$ ipython --no-banner

In [1]: import numpy as np

In [2]: np.set_printoptions(precision=2, suppress=True, linewidth=100)

In [3]: def tidy(a):
   ...:     return np.round(a, 2) + 0
   ...: 

In [4]: r0 = np.array([6, 3, 0, 9, 0, 1, 0, 0]) + 0.5

In [5]: E = np.outer(r0, r0) / (r0 @ r0)

In [6]: tidy(E)
Out[6]: 
array([[0.29, 0.15, 0.02, 0.42, 0.02, 0.07, 0.02, 0.02],
       [0.15, 0.08, 0.01, 0.22, 0.01, 0.04, 0.01, 0.01],
       [0.02, 0.01, 0.  , 0.03, 0.  , 0.01, 0.  , 0.  ],
       [0.42, 0.22, 0.03, 0.61, 0.03, 0.1 , 0.03, 0.03],
       [0.02, 0.01, 0.  , 0.03, 0.  , 0.01, 0.  , 0.  ],
       [0.07, 0.04, 0.01, 0.1 , 0.01, 0.02, 0.01, 0.01],
       [0.02, 0.01, 0.  , 0.03, 0.  , 0.01, 0.  , 0.  ],
       [0.02, 0.01, 0.  , 0.03, 0.  , 0.01, 0.  , 0.  ]])

In [7]: ev, evecs = np.linalg.eigh(E)

In [8]: tidy(evecs.T @ evecs)
Out[8]: 
array([[1., 0., 0., 0., 0., 0., 0., 0.],
       [0., 1., 0., 0., 0., 0., 0., 0.],
       [0., 0., 1., 0., 0., 0., 0., 0.],
       [0., 0., 0., 1., 0., 0., 0., 0.],
       [0., 0., 0., 0., 1., 0., 0., 0.],
       [0., 0., 0., 0., 0., 1., 0., 0.],
       [0., 0., 0., 0., 0., 0., 1., 0.],
       [0., 0., 0., 0., 0., 0., 0., 1.]])

In [9]: tidy(ev)
Out[9]: array([0., 0., 0., 0., 0., 0., 0., 1.])

In [10]: tidy(ev.sum()), tidy(np.trace(E))
Out[10]: (np.float64(1.0), np.float64(1.0))

In [11]: np.unique(ev.round(6) + 0, return_counts=True)[1]
Out[11]: array([7, 1])

In [12]: tidy(np.linalg.eigvalsh(E + -3 * np.eye(8)))
Out[12]: array([-3., -3., -3., -3., -3., -3., -3., -2.])

In [13]: tidy(evecs @ np.diag(ev) @ evecs.T)
Out[13]: 
array([[0.29, 0.15, 0.02, 0.42, 0.02, 0.07, 0.02, 0.02],
       [0.15, 0.08, 0.01, 0.22, 0.01, 0.04, 0.01, 0.01],
       [0.02, 0.01, 0.  , 0.03, 0.  , 0.01, 0.  , 0.  ],
       [0.42, 0.22, 0.03, 0.61, 0.03, 0.1 , 0.03, 0.03],
       [0.02, 0.01, 0.  , 0.03, 0.  , 0.01, 0.  , 0.  ],
       [0.07, 0.04, 0.01, 0.1 , 0.01, 0.02, 0.01, 0.01],
       [0.02, 0.01, 0.  , 0.03, 0.  , 0.01, 0.  , 0.  ],
       [0.02, 0.01, 0.  , 0.03, 0.  , 0.01, 0.  , 0.  ]])

In [14]: np.abs(evecs[:, -1]).round(6).argmax()
Out[14]: np.int64(3)

In [15]: tidy(np.abs(evecs[:, -1]))
Out[15]: array([0.53, 0.29, 0.04, 0.78, 0.04, 0.12, 0.04, 0.04])

In [16]: tidy(evecs.T @ E @ evecs)
Out[16]: 
array([[0., 0., 0., 0., 0., 0., 0., 0.],
       [0., 0., 0., 0., 0., 0., 0., 0.],
       [0., 0., 0., 0., 0., 0., 0., 0.],
       [0., 0., 0., 0., 0., 0., 0., 0.],
       [0., 0., 0., 0., 0., 0., 0., 0.],
       [0., 0., 0., 0., 0., 0., 0., 0.],
       [0., 0., 0., 0., 0., 0., 0., 0.],
       [0., 0., 0., 0., 0., 0., 0., 1.]])

In [17]: left, sv, vt = np.linalg.svd(E)

In [18]: evecs = vt[:(sv > 1e-8).sum()]

In [19]: rng = np.random.default_rng(80)

In [20]: vec = E[5] + 5 * E[0] + rng.integers(2) * np.eye(8)[5]

In [21]: tidy(vec)
Out[21]: array([1.49, 0.8 , 0.11, 2.18, 0.11, 1.34, 0.11, 0.11])

In [22]: np.linalg.matrix_rank(np.vstack([E, vec]))
Out[22]: np.int64(2)

In [23]: tidy(evecs.T @ evecs)
Out[23]: 
array([[0.29, 0.15, 0.02, 0.42, 0.02, 0.07, 0.02, 0.02],
       [0.15, 0.08, 0.01, 0.22, 0.01, 0.04, 0.01, 0.01],
       [0.02, 0.01, 0.  , 0.03, 0.  , 0.01, 0.  , 0.  ],
       [0.42, 0.22, 0.03, 0.61, 0.03, 0.1 , 0.03, 0.03],
       [0.02, 0.01, 0.  , 0.03, 0.  , 0.01, 0.  , 0.  ],
       [0.07, 0.04, 0.01, 0.1 , 0.01, 0.02, 0.01, 0.01],
       [0.02, 0.01, 0.  , 0.03, 0.  , 0.01, 0.  , 0.  ],
       [0.02, 0.01, 0.  , 0.03, 0.  , 0.01, 0.  , 0.  ]])

In [24]: tidy(np.linalg.norm(E) ** 2 / np.linalg.norm(E, 2) ** 2)
Out[24]: np.float64(1.0)

In [25]: tidy(np.linalg.norm(E[7], 1)), tidy(np.linalg.norm(E[7], np.inf))
Out[25]: (np.float64(0.08), np.float64(0.03))

In [26]: tidy(E[7] @ E[0])
Out[26]: np.float64(0.02)

In [27]: tidy(np.linalg.norm(E, 2))
Out[27]: np.float64(1.0)

In [28]: tidy(np.linalg.norm(E, 1)), tidy(np.linalg.norm(E, np.inf))
Out[28]: (np.float64(1.48), np.float64(1.48))

In [29]: tidy(np.linalg.norm(E[7] - E[0]))
Out[29]: np.float64(0.49)

In [30]: feats = np.load("m.npy")

In [31]: feats
Out[31]: 
array([[ 1.,  4.,  0.,  0.,  0.,  0.,  0.],
       [ 4., -2.,  4.,  0.,  0.,  0.,  0.],
       [ 0.,  4., -1.,  4.,  0.,  0.,  0.],
       [ 0.,  0.,  4., -2.,  4.,  0.,  0.],
       [ 0.,  0.,  0.,  4.,  0.,  4.,  0.],
       [ 0.,  0.,  0.,  0.,  4., -1.,  4.],
       [ 0.,  0.,  0.,  0.,  0.,  4.,  2.]])

In [32]: # equal to its transpose

In [33]: feats.shape
Out[33]: (7, 7)

In [34]: tidy(feats.mean(axis=0))
Out[34]: array([0.71, 0.86, 1.  , 0.86, 1.14, 1.  , 0.86])

In [35]: feats.sum(axis=1)
Out[35]: array([5., 6., 7., 6., 8., 7., 6.])

In [36]: np.zeros(7, 7)
TypeError: Cannot interpret '7' as a data type


In [37]: np.linalg.rank(feats)
AttributeError: module 'numpy.linalg' has no attribute 'rank'


In [38]: M2 = feats / np.linalg.norm(feats, axis=1, keepdims=True)

In [39]: G = M2 @ M2.T

In [40]: tidy(G[4])
Out[40]: array([ 0.  ,  0.  ,  0.49, -0.24,  1.  , -0.12,  0.63])

In [41]: tidy(np.linalg.norm(M2, axis=1))
Out[41]: array([1., 1., 1., 1., 1., 1., 1.])

In [42]: np.argwhere(np.triu(np.abs(G) > 0.95, 1))
Out[42]: array([], shape=(0, 2), dtype=int64)

In [43]: (G - 2 * np.eye(7)).round(6).argmax(axis=1)
Out[43]: array([2, 3, 0, 5, 6, 3, 4])

In [44]: tidy(G)
Out[44]: 
array([[ 1.  , -0.16,  0.68,  0.  ,  0.  ,  0.  ,  0.  ],
       [-0.16,  1.  , -0.35,  0.44,  0.  ,  0.  ,  0.  ],
       [ 0.68, -0.35,  1.  , -0.35,  0.49,  0.  ,  0.  ],
       [ 0.  ,  0.44, -0.35,  1.  , -0.24,  0.46,  0.  ],
       [ 0.  ,  0.  ,  0.49, -0.24,  1.  , -0.12,  0.63],
       [ 0.  ,  0.  ,  0.  ,  0.46, -0.12,  1.  ,  0.16],
       [ 0.  ,  0.  ,  0.  ,  0.  ,  0.63,  0.16,  1.  ]])

In [45]: (np.abs(G) > 0.9).astype(int)
Out[45]: 
array([[1, 0, 0, 0, 0, 0, 0],
       [0, 1, 0, 0, 0, 0, 0],
       [0, 0, 1, 0, 0, 0, 0],
       [0, 0, 0, 1, 0, 0, 0],
       [0, 0, 0, 0, 1, 0, 0],
       [0, 0, 0, 0, 0, 1, 0],
       [0, 0, 0, 0, 0, 0, 1]])

In [46]: def softmax(z):
    ...:     e = np.exp(z - z.max(axis=-1, keepdims=True))
    ...:     return e / e.sum(axis=-1, keepdims=True)
    ...: 

In [47]: softmax(E).sum(axis=1)
Out[47]: array([1., 1., 1., 1., 1., 1., 1., 1.])

In [48]: tidy(softmax(10 * E[4]))
Out[48]: array([0.14, 0.13, 0.11, 0.16, 0.11, 0.12, 0.11, 0.11])

In [49]: tidy(softmax(E[4]))
Out[49]: array([0.13, 0.13, 0.12, 0.13, 0.12, 0.12, 0.12, 0.12])

In [50]: tidy(softmax(E[4] + 4))
Out[50]: array([0.13, 0.13, 0.12, 0.13, 0.12, 0.12, 0.12, 0.12])

In [51]: scores = E @ E.T / np.sqrt(8)

In [52]: tidy(softmax(scores)[4] @ E)
Out[52]: array([0.13, 0.07, 0.01, 0.19, 0.01, 0.03, 0.01, 0.01])

In [53]: tidy(softmax(scores + np.triu(np.full(scores.shape, -np.inf), 1)))
Out[53]: 
array([[1.  , 0.  , 0.  , 0.  , 0.  , 0.  , 0.  , 0.  ],
       [0.51, 0.49, 0.  , 0.  , 0.  , 0.  , 0.  , 0.  ],
       [0.33, 0.33, 0.33, 0.  , 0.  , 0.  , 0.  , 0.  ],
       [0.26, 0.24, 0.23, 0.28, 0.  , 0.  , 0.  , 0.  ],
       [0.2 , 0.2 , 0.2 , 0.2 , 0.2 , 0.  , 0.  , 0.  ],
       [0.17, 0.17, 0.16, 0.17, 0.16, 0.17, 0.  , 0.  ],
       [0.14, 0.14, 0.14, 0.14, 0.14, 0.14, 0.14, 0.  ],
       [0.13, 0.13, 0.12, 0.13, 0.12, 0.12, 0.12, 0.12]])

In [54]: tidy(softmax(scores))
Out[54]: 
array([[0.13, 0.13, 0.12, 0.14, 0.12, 0.12, 0.12, 0.12],
       [0.13, 0.13, 0.12, 0.13, 0.12, 0.12, 0.12, 0.12],
       [0.13, 0.13, 0.12, 0.13, 0.12, 0.12, 0.12, 0.12],
       [0.14, 0.13, 0.12, 0.14, 0.12, 0.12, 0.12, 0.12],
       [0.13, 0.13, 0.12, 0.13, 0.12, 0.12, 0.12, 0.12],
       [0.13, 0.13, 0.12, 0.13, 0.12, 0.12, 0.12, 0.12],
       [0.13, 0.13, 0.12, 0.13, 0.12, 0.12, 0.12, 0.12],
       [0.13, 0.13, 0.12, 0.13, 0.12, 0.12, 0.12, 0.12]])

In [55]: q, Rm = np.linalg.qr(feats)

In [56]: np.allclose(Rm.T @ Rm, feats.T @ feats)
Out[56]: True

In [57]: tidy(q.T @ q)
Out[57]: 
array([[1., 0., 0., 0., 0., 0., 0.],
       [0., 1., 0., 0., 0., 0., 0.],
       [0., 0., 1., 0., 0., 0., 0.],
       [0., 0., 0., 1., 0., 0., 0.],
       [0., 0., 0., 0., 1., 0., 0.],
       [0., 0., 0., 0., 0., 1., 0.],
       [0., 0., 0., 0., 0., 0., 1.]])

In [58]: mat = 0.9 ** np.abs(np.subtract.outer(np.arange(14), np.arange(14)))

In [59]: tidy(mat)
Out[59]: 
array([[1.  , 0.9 , 0.81, 0.73, 0.66, 0.59, 0.53, 0.48, 0.43, 0.39, 0.35, 0.31, 0.28, 0.25],
       [0.9 , 1.  , 0.9 , 0.81, 0.73, 0.66, 0.59, 0.53, 0.48, 0.43, 0.39, 0.35, 0.31, 0.28],
       [0.81, 0.9 , 1.  , 0.9 , 0.81, 0.73, 0.66, 0.59, 0.53, 0.48, 0.43, 0.39, 0.35, 0.31],
       [0.73, 0.81, 0.9 , 1.  , 0.9 , 0.81, 0.73, 0.66, 0.59, 0.53, 0.48, 0.43, 0.39, 0.35],
       [0.66, 0.73, 0.81, 0.9 , 1.  , 0.9 , 0.81, 0.73, 0.66, 0.59, 0.53, 0.48, 0.43, 0.39],
       [0.59, 0.66, 0.73, 0.81, 0.9 , 1.  , 0.9 , 0.81, 0.73, 0.66, 0.59, 0.53, 0.48, 0.43],
       [0.53, 0.59, 0.66, 0.73, 0.81, 0.9 , 1.  , 0.9 , 0.81, 0.73, 0.66, 0.59, 0.53, 0.48],
       [0.48, 0.53, 0.59, 0.66, 0.73, 0.81, 0.9 , 1.  , 0.9 , 0.81, 0.73, 0.66, 0.59, 0.53],
       [0.43, 0.48, 0.53, 0.59, 0.66, 0.73, 0.81, 0.9 , 1.  , 0.9 , 0.81, 0.73, 0.66, 0.59],
       [0.39, 0.43, 0.48, 0.53, 0.59, 0.66, 0.73, 0.81, 0.9 , 1.  , 0.9 , 0.81, 0.73, 0.66],
       [0.35, 0.39, 0.43, 0.48, 0.53, 0.59, 0.66, 0.73, 0.81, 0.9 , 1.  , 0.9 , 0.81, 0.73],
       [0.31, 0.35, 0.39, 0.43, 0.48, 0.53, 0.59, 0.66, 0.73, 0.81, 0.9 , 1.  , 0.9 , 0.81],
       [0.28, 0.31, 0.35, 0.39, 0.43, 0.48, 0.53, 0.59, 0.66, 0.73, 0.81, 0.9 , 1.  , 0.9 ],
       [0.25, 0.28, 0.31, 0.35, 0.39, 0.43, 0.48, 0.53, 0.59, 0.66, 0.73, 0.81, 0.9 , 1.  ]])

In [60]: # symmetric, so the eigenvalues are real

In [61]: ev, evecs = np.linalg.eigh(mat)

In [62]: tidy(np.linalg.svd(mat, compute_uv=False))
Out[62]: array([9.15, 2.43, 0.89, 0.45, 0.27, 0.18, 0.13, 0.1 , 0.09, 0.07, 0.06, 0.06, 0.06, 0.05])

In [63]: tidy(np.linalg.eigvalsh(mat + -1 * np.eye(14)))
Out[63]: 
array([-0.95, -0.94, -0.94, -0.94, -0.93, -0.91, -0.9 , -0.87, -0.82, -0.73, -0.55, -0.11,  1.43,
        8.15])

In [64]: tidy(ev.sum()), np.trace(mat)
Out[64]: (np.float64(14.0), np.float64(14.0))

In [65]: (ev > 1e-8).sum(), (ev < -1e-8).sum()
Out[65]: (np.int64(14), np.int64(0))

In [66]: tidy(np.abs(evecs[:, -1]))
Out[66]: array([0.22, 0.24, 0.26, 0.27, 0.28, 0.29, 0.29, 0.29, 0.29, 0.28, 0.27, 0.26, 0.24, 0.22])

In [67]: np.unique(ev.round(6) + 0, return_counts=True)[1]
Out[67]: array([1, 1, 1, 1, 1, 1, 1, 1, 1, 1, 1, 1, 1, 1])

In [68]: L = np.linalg.cholesky(mat)

In [69]: tidy(np.prod(np.diag(L)) ** 2), tidy(np.linalg.det(mat))
Out[69]: (np.float64(0.0), np.float64(0.0))

In [70]: M = np.load("data.npy")

In [71]: M
Out[71]: 
array([[ 2., -2.,  0.,  0.,  0.,  0.],
       [ 2., -3.,  0.,  0.,  0.,  0.],
       [ 0.,  0.,  3.,  3.,  0.,  1.],
       [ 0.,  0.,  3., -3.,  3.,  0.],
       [ 0.,  0.,  3.,  0., -1.,  3.],
       [ 0.,  0.,  0.,  1.,  2., -2.]])

In [72]: G = M.T @ M

In [73]: tidy(np.linalg.svd(M, compute_uv=False) ** 2)
Out[73]: array([34.29, 26.03, 20.81, 13.66,  0.19,  0.02])

In [74]: tidy(np.linalg.eigvalsh(G)[::-1])
Out[74]: array([34.29, 26.03, 20.81, 13.66,  0.19,  0.02])

In [75]: np.linalg.matrix_rank(G)
Out[75]: np.int64(6)

In [76]: G
Out[76]: 
array([[  8., -10.,   0.,   0.,   0.,   0.],
       [-10.,  13.,   0.,   0.,   0.,   0.],
       [  0.,   0.,  27.,   0.,   6.,  12.],
       [  0.,   0.,   0.,  19.,  -7.,   1.],
       [  0.,   0.,   6.,  -7.,  14.,  -7.],
       [  0.,   0.,  12.,   1.,  -7.,  14.]])

In [77]: data = np.load("dump.npy")

In [78]: data
Out[78]: 
array([[0, 0, 4, 8],
       [0, 0, 3, 1],
       [4, 8, 4, 8],
       [3, 1, 3, 1]])

In [79]: data.ravel(order="F")
Out[79]: array([0, 0, 4, 3, 0, 0, 8, 1, 4, 3, 4, 3, 8, 1, 8, 1])

In [80]: blk = data.reshape(4, 2, -1)

In [81]: blk.shape
Out[81]: (4, 2, 2)

In [82]: blk.sum(axis=1)
Out[82]: 
array([[ 4,  8],
       [ 3,  1],
       [ 8, 16],
       [ 6,  2]])

In [83]: K = np.loadtxt("layer18.csv", delimiter=",")

In [84]: K
Out[84]: 
array([[2., 5., 4., 3., 4., 5., 0., 5., 3.],
       [3., 2., 5., 4., 3., 4., 5., 0., 5.],
       [5., 3., 2., 5., 4., 3., 4., 5., 0.],
       [0., 5., 3., 2., 5., 4., 3., 4., 5.],
       [5., 0., 5., 3., 2., 5., 4., 3., 4.],
       [4., 5., 0., 5., 3., 2., 5., 4., 3.],
       [3., 4., 5., 0., 5., 3., 2., 5., 4.],
       [4., 3., 4., 5., 0., 5., 3., 2., 5.],
       [5., 4., 3., 4., 5., 0., 5., 3., 2.]])

In [85]: M2 = K / np.linalg.norm(K, axis=1, keepdims=True)

In [86]: G = M2 @ M2.T

In [87]: tidy(np.linalg.norm(M2, axis=1))
Out[87]: array([1., 1., 1., 1., 1., 1., 1., 1., 1.])

In [88]: (G - 2 * np.eye(9)).round(6).argmax(axis=1)
Out[88]: array([3, 4, 5, 0, 1, 2, 0, 1, 2])

In [89]: tidy(G[2])
Out[89]: array([0.81, 0.74, 1.  , 0.74, 0.81, 0.91, 0.77, 0.77, 0.91])

In [90]: (np.abs(G) > 0.9).astype(int)
Out[90]: 
array([[1, 0, 0, 1, 0, 0, 1, 0, 0],
       [0, 1, 0, 0, 1, 0, 0, 1, 0],
       [0, 0, 1, 0, 0, 1, 0, 0, 1],
       [1, 0, 0, 1, 0, 0, 1, 0, 0],
       [0, 1, 0, 0, 1, 0, 0, 1, 0],
       [0, 0, 1, 0, 0, 1, 0, 0, 1],
       [1, 0, 0, 1, 0, 0, 1, 0, 0],
       [0, 1, 0, 0, 1, 0, 0, 1, 0],
       [0, 0, 1, 0, 0, 1, 0, 0, 1]])

In [91]: tidy(np.degrees(np.arccos(np.clip(G[2, 4], -1, 1))))
Out[91]: np.float64(36.27)

In [92]: tidy(G)
Out[92]: 
array([[1.  , 0.74, 0.81, 0.91, 0.77, 0.77, 0.91, 0.81, 0.74],
       [0.74, 1.  , 0.74, 0.81, 0.91, 0.77, 0.77, 0.91, 0.81],
       [0.81, 0.74, 1.  , 0.74, 0.81, 0.91, 0.77, 0.77, 0.91],
       [0.91, 0.81, 0.74, 1.  , 0.74, 0.81, 0.91, 0.77, 0.77],
       [0.77, 0.91, 0.81, 0.74, 1.  , 0.74, 0.81, 0.91, 0.77],
       [0.77, 0.77, 0.91, 0.81, 0.74, 1.  , 0.74, 0.81, 0.91],
       [0.91, 0.77, 0.77, 0.91, 0.81, 0.74, 1.  , 0.74, 0.81],
       [0.81, 0.91, 0.77, 0.77, 0.91, 0.81, 0.74, 1.  , 0.74],
       [0.74, 0.81, 0.91, 0.77, 0.77, 0.91, 0.81, 0.74, 1.  ]])
